In [1]: import numpy as np

In [2]: from numpy import linalg as LA

In [3]: np.set_printoptions(suppress=True, linewidth=120)

In [4]: def rd(a):
   ...:     return np.round(a, 2) + 0
   ...: 

In [5]: arr = np.diag(np.array([2, 3, 3, 0, 1, 1, 1, 1])) + 3 * np.eye(8, k=1) + 3 * np.eye(8, k=-1)

In [6]: print(arr)
[[2. 3. 0. 0. 0. 0. 0. 0.]
 [3. 3. 3. 0. 0. 0. 0. 0.]
 [0. 3. 3. 3. 0. 0. 0. 0.]
 [0. 0. 3. 0. 3. 0. 0. 0.]
 [0. 0. 0. 3. 1. 3. 0. 0.]
 [0. 0. 0. 0. 3. 1. 3. 0.]
 [0. 0. 0. 0. 0. 3. 1. 3.]
 [0. 0. 0. 0. 0. 0. 3. 1.]]

In [7]: print(rd(LA.norm(arr, 1)), rd(LA.norm(arr, np.inf)))
9.0 9.0

In [8]: print(rd(LA.norm(arr, 2)))
7.59

In [9]: print(rd(LA.norm(arr, axis=1)))
[3.61 5.2  5.2  4.24 4.36 4.36 4.36 3.16]

In [10]: print(rd(LA.norm(arr, axis=0)))
[3.61 5.2  5.2  4.24 4.36 4.36 4.36 3.16]

In [11]: A2 = LA.inv(arr)

In [12]: print(rd(LA.inv(A2)))
[[2. 3. 0. 0. 0. 0. 0. 0.]
 [3. 3. 3. 0. 0. 0. 0. 0.]
 [0. 3. 3. 3. 0. 0. 0. 0.]
 [0. 0. 3. 0. 3. 0. 0. 0.]
 [0. 0. 0. 3. 1. 3. 0. 0.]
 [0. 0. 0. 0. 3. 1. 3. 0.]
 [0. 0. 0. 0. 0. 3. 1. 3.]
 [0. 0. 0. 0. 0. 0. 3. 1.]]

In [13]: print(rd(LA.cond(arr)))
27.54

In [14]: print(rd(LA.det(arr) * A2))
[[-1485.   108.  1377. -1485. -1377.  1944.   729. -2187.]
 [  108.   -72.  -918.   990.   918. -1296.  -486.  1458.]
 [ 1377.  -918.  -459.   495.   459.  -648.  -243.   729.]
 [-1485.   990.   495. -1485. -1377.  1944.   729. -2187.]
 [-1377.   918.   459. -1377.  -459.   648.   243.  -729.]
 [ 1944. -1296.  -648.  1944.   648. -2160.  -810.  2430.]
 [  729.  -486.  -243.   729.   243.  -810.    27.   -81.]
 [-2187.  1458.   729. -2187.  -729.  2430.   -81. -2403.]]

In [15]: print(np.allclose(A2, arr.T))
False
